>>> import numpy as np
>>> import numpy.linalg as la
>>> np.set_printoptions(precision=3, suppress=True, linewidth=140)
>>> rng = np.random.default_rng(75888)
>>> ang = np.sort(rng.uniform(-2, 2, 41))
>>> m1 = np.c_[ang, ang ** 2, ang ** 3] @ np.array([[3, 3, 3, 0, 0, 3, 0, 1, 0],
...     [3, 0, 3, 0, 0, 2, 3, 0, 2],
...     [1, 0, 0, 1, 0, 0, 3, 3, 2]])
>>> print(m1.round(3) + 0)
[[ -1.878  -5.873   5.625  -7.503   0.      1.792 -11.012 -24.468  -7.341]
 [ -1.565  -5.481   4.532  -6.098   0.      1.194  -8.28  -20.12   -5.52 ]
 [ -1.316  -5.043   3.435  -4.751   0.      0.609  -5.774 -15.933  -3.849]
 [ -1.228  -4.833   2.952  -4.18    0.      0.357  -4.756 -14.152  -3.171]
 [ -1.132  -4.527   2.303  -3.435   0.      0.027  -3.475 -11.814  -2.317]
 [ -1.09   -4.344   1.946  -3.036   0.     -0.151  -2.818 -10.556  -1.879]
 [ -1.025  -3.879   1.136  -2.161   0.     -0.536  -1.469  -7.776  -0.979]
 [ -1.022  -3.835   1.067  -2.089   0.     -0.567  -1.364  -7.545  -0.909]
 [ -1.006  -3.545   0.645  -1.651   0.     -0.752  -0.762  -6.133  -0.508]
 [ -1.001  -3.27    0.295  -1.295   0.     -0.894  -0.321  -4.976  -0.214]
 [ -1.     -3.08    0.082  -1.082   0.     -0.972  -0.085  -4.274  -0.056]
 [ -1.     -3.027   0.027  -1.027   0.     -0.991  -0.027  -4.089  -0.018]
 [ -0.998  -2.597  -0.349  -0.649   0.     -1.098   0.302  -2.812   0.201]
 [ -0.936  -1.8    -0.72   -0.216   0.     -1.08    0.432  -1.249   0.288]
 [ -0.908  -1.646  -0.743  -0.165   0.     -1.044   0.408  -1.044   0.272]
 [ -0.904  -1.625  -0.745  -0.159   0.     -1.038   0.403  -1.019   0.269]
 [ -0.902  -1.615  -0.746  -0.156   0.     -1.035   0.401  -1.006   0.268]
 [ -0.865  -1.46   -0.749  -0.115   0.     -0.986   0.365  -0.832   0.243]
 [ -0.853  -1.416  -0.748  -0.105   0.     -0.971   0.353  -0.788   0.235]
 [ -0.847  -1.396  -0.746  -0.101   0.     -0.963   0.347  -0.767   0.231]
 [ -0.662  -0.911  -0.634  -0.028   0.     -0.727   0.193  -0.388   0.128]
 [ -0.658  -0.903  -0.631  -0.027   0.     -0.722   0.19   -0.383   0.127]
 [ -0.525  -0.659  -0.514  -0.011   0.     -0.562   0.113  -0.251   0.075]
 [ -0.114  -0.118  -0.114   0.      0.     -0.115   0.004  -0.04    0.003]
 [  0.144   0.137   0.144   0.      0.      0.142   0.007   0.046   0.004]
 [  0.415   0.368   0.413   0.002   0.      0.398   0.051   0.128   0.034]
 [  0.812   0.658   0.802   0.011   0.      0.754   0.176   0.251   0.117]
 [  1.589   1.119   1.537   0.052   0.      1.398   0.573   0.529   0.382]
 [  1.98    1.317   1.895   0.085   0.      1.702   0.832   0.693   0.555]
 [  3.14    1.817   2.917   0.222   0.      2.551   1.767   1.272   1.178]
 [  3.717   2.031   3.406   0.31    0.      2.948   2.306   1.608   1.537]
 [  3.971   2.12    3.618   0.353   0.      3.119   2.557   1.765   1.705]
 [  4.384   2.258   3.958   0.426   0.      3.391   2.979   2.032   1.986]
 [  4.642   2.341   4.167   0.475   0.      3.558   3.252   2.205   2.168]
 [  4.922   2.427   4.392   0.53    0.      3.737   3.554   2.399   2.369]
 [  7.939   3.226   6.695   1.244   0.      5.539   7.2     4.806   4.8  ]
 [ 10.733   3.817   8.673   2.06    0.      7.055  11.035   7.451   7.357]
 [ 11.323   3.929   9.076   2.247   0.      7.361  11.888   8.051   7.925]
 [ 12.564   4.155   9.908   2.656   0.      7.99   13.721   9.352   9.147]
 [ 19.155   5.164  14.054   5.101   0.     11.091  24.192  17.024  16.128]
 [ 25.849   5.983  17.916   7.933   0.     13.939  35.732  25.794  23.821]]
>>> f = np.array([0, 3])
>>> print(np.cross(m1[9, :3], m1[28, :3]))
[-6.585  2.479  5.156]
>>> print(np.argsort(-la.norm(m1, axis=0).round(6), kind="stable")[:3])
[7 6 0]
>>> print(la.cond(m1) > 100)
True
>>> print([round(float(x), 3) for x in la.svd(m1, compute_uv=False)[:3]])
[95.812, 39.756, 13.686]
>>> print(round(la.norm(m1, 2) / la.norm(m1), 3))
0.916
>>> rk = la.matrix_rank(m1)
>>> print(rk)
3
>>> N = la.svd(m1)[2][rk:].T
>>> print([int(la.matrix_rank(np.delete(m1, i, axis=0))) for i in range(41)])
[3, 3, 3, 3, 3, 3, 3, 3, 3, 3, 3, 3, 3, 3, 3, 3, 3, 3, 3, 3, 3, 3, 3, 3, 3, 3, 3, 3, 3, 3, 3, 3, 3, 3, 3, 3, 3, 3, 3, 3, 3]
>>> print([int(la.matrix_rank(m1[:, :j + 1])) for j in range(9)])
[1, 2, 3, 3, 3, 3, 3, 3, 3]
>>> def softmax(z):
...     e = np.exp(z - z.max(axis=-1, keepdims=True))
...     return e / e.sum(axis=-1, keepdims=True)
... 
>>> print(np.round(softmax(m1[38]), 3) + 0)
[0.231 0.    0.016 0.    0.    0.002 0.734 0.009 0.008]
>>> S = m1 @ m1.T / np.sqrt(9)
>>> print(softmax(S).round(6).argmax(axis=1))
[ 0  0  0  0  0  0  0  0  0  0  0  0  0  0  0  0  0  0  0  0  0  0  0  0 40 40 40 40 40 40 40 40 40 40 40 40 40 40 40 40 40]
>>> U, sigma, vt = la.svd(m1)
>>> V = vt[:(sigma > 1e-8).sum()]
>>> x = m1[40] + -2 * m1[36] + rng.integers(2) * np.eye(9)[1]
>>> print(x)
[ 4.383 -0.651  0.569  3.814  0.    -0.171 13.661 10.891  9.108]
>>> print(np.diag(V.T @ V))
[0.302 0.472 0.385 0.065 0.    0.261 0.546 0.728 0.243]
>>> print(np.round(la.norm(x - V.T @ V @ x), 3))
0.727
>>> feats = np.load("a.npy")
>>> print(feats)
[[ 0 -4  2  1]
 [ 4  0  0  2]
 [-2  0  0 -5]
 [-1 -2  5  0]]
>>> idx = rng.permutation(4)
>>> print(idx)
[0 1 2 3]
>>> Y = feats[idx][:, idx]
>>> print(round(float(la.det(Y)), 3), round(float(la.det(feats[idx])), 3))
256.0 256.0
>>> print(Y)
[[ 0 -4  2  1]
 [ 4  0  0  2]
 [-2  0  0 -5]
 [-1 -2  5  0]]
>>> x = np.array([-2, -3, -3, 2, -2, 2, -3, -2, -2])
>>> print(np.sign((m1 @ x).round(6)))
[ 1.  1.  1.  1.  1.  1.  1.  1.  1.  1.  1.  1.  1.  1.  1.  1.  1.  1.  1.  1.  1.  1.  1.  1. -1. -1. -1. -1. -1. -1. -1. -1. -1. -1.
 -1. -1. -1. -1. -1. -1. -1.]
>>> print(m1 @ np.eye(9)[5])
[ 1.792  1.194  0.609  0.357  0.027 -0.151 -0.536 -0.567 -0.752 -0.894 -0.972 -0.991 -1.098 -1.08  -1.044 -1.038 -1.035 -0.986 -0.971
 -0.963 -0.727 -0.722 -0.562 -0.115  0.142  0.398  0.754  1.398  1.702  2.551  2.948  3.119  3.391  3.558  3.737  5.539  7.055  7.361
  7.99  11.091 13.939]
>>> x = np.array([1, 1, 1, 1])
>>> rhs = feats @ x
>>> beta, lr = np.zeros(4), 1 / la.norm(feats, 2) ** 2
>>> for i in range(30):
...     beta -= lr * feats.T @ (feats @ beta - rhs)
...     if i % 5 == 0: print(i, round(la.norm(feats @ beta - rhs), 3))
... 
0 3.144
5 1.558
10 0.772
15 0.383
20 0.19
25 0.094
>>> print(beta)
[0.997 0.983 0.986 1.001]
>>> print(np.round(la.cond(feats), 3))
2.763
>>> f = np.array([-2, 0, 1, -1])
>>> Y = feats + np.outer(f, np.eye(4)[0])
>>> print(la.matrix_rank(Y - feats))
1
>>> print(np.round(la.det(Y) / la.det(feats), 3), round(float(1 + la.solve(feats, f)[0]), 3))
1.125 1.125
>>> mat = np.array([[1, 0, 0, 0], [0, 0, 0, 0], [2, 0, 1, 0], [0, 0, 1, 0]])
>>> print(mat)
[[1 0 0 0]
 [0 0 0 0]
 [2 0 1 0]
 [0 0 1 0]]
>>> hat = np.triu(np.array([[0, 1, -1, -3], [2, 2, -3, 0], [1, 0, -3, -1], [2, 2, 2, -3]]), 1) + np.eye(4)
>>> Y = hat @ mat @ la.inv(hat)
>>> print(round(float(la.det(Y)), 3))
0.0
>>> print(hat @ mat - mat @ hat)
[[-2. -1. -3.  3.]
 [-6.  0. -3.  0.]
 [ 0. -2.  1.  7.]
 [ 0.  0.  0.  1.]]
>>> print(np.trace(Y), np.trace(mat))
2.0 2
>>> print(np.round(np.poly(Y), 3) + 0)
[ 1. -2.  1.  0.  0.]
>>> print(la.matrix_rank(Y))
2
>>> G = mat.T @ mat
>>> print(la.matrix_rank(G))
2
>>> print(np.trace(G), (mat ** 2).sum())
7 7
>>> print(la.eigvalsh(G)[::-1])
[6. 1. 0. 0.]
>>> print(np.allclose(G, G.T))
True
>>> print(np.diag(G))
[5 0 2 0]
>>> print([int(la.matrix_rank(la.matrix_power(mat, p))) for p in range(1, 5)])
[2, 2, 2, 2]
>>> print(la.matrix_power(mat - np.diag(np.diag(mat)), 4))
[[0 0 0 0]
 [0 0 0 0]
 [0 0 0 0]
 [0 0 0 0]]
>>> try:
...     la.inv(mat)
... except la.LinAlgError as e:
...     print("failed:", e)
... 
failed: Singular matrix
>>> print(mat @ mat)
[[1 0 0 0]
 [0 0 0 0]
 [4 0 1 0]
 [2 0 1 0]]
>>> M = np.load("case15.npy")
>>> print(M)
[[ 1  1  1  1  1  1]
 [-2  0 -2  0 -2  0]
 [ 2  2  2  2  2  2]
 [ 1  1  1  1  1  1]
 [-2  0 -2  0 -2  0]
 [ 2  2  2  2  2  2]]
>>> print(np.allclose(M, M.T))
False
>>> print(la.matrix_power(M, 3))
[[  8  24   8  24   8  24]
 [ -8 -24  -8 -24  -8 -24]
 [ 16  48  16  48  16  48]
 [  8  24   8  24   8  24]
 [ -8 -24  -8 -24  -8 -24]
 [ 16  48  16  48  16  48]]
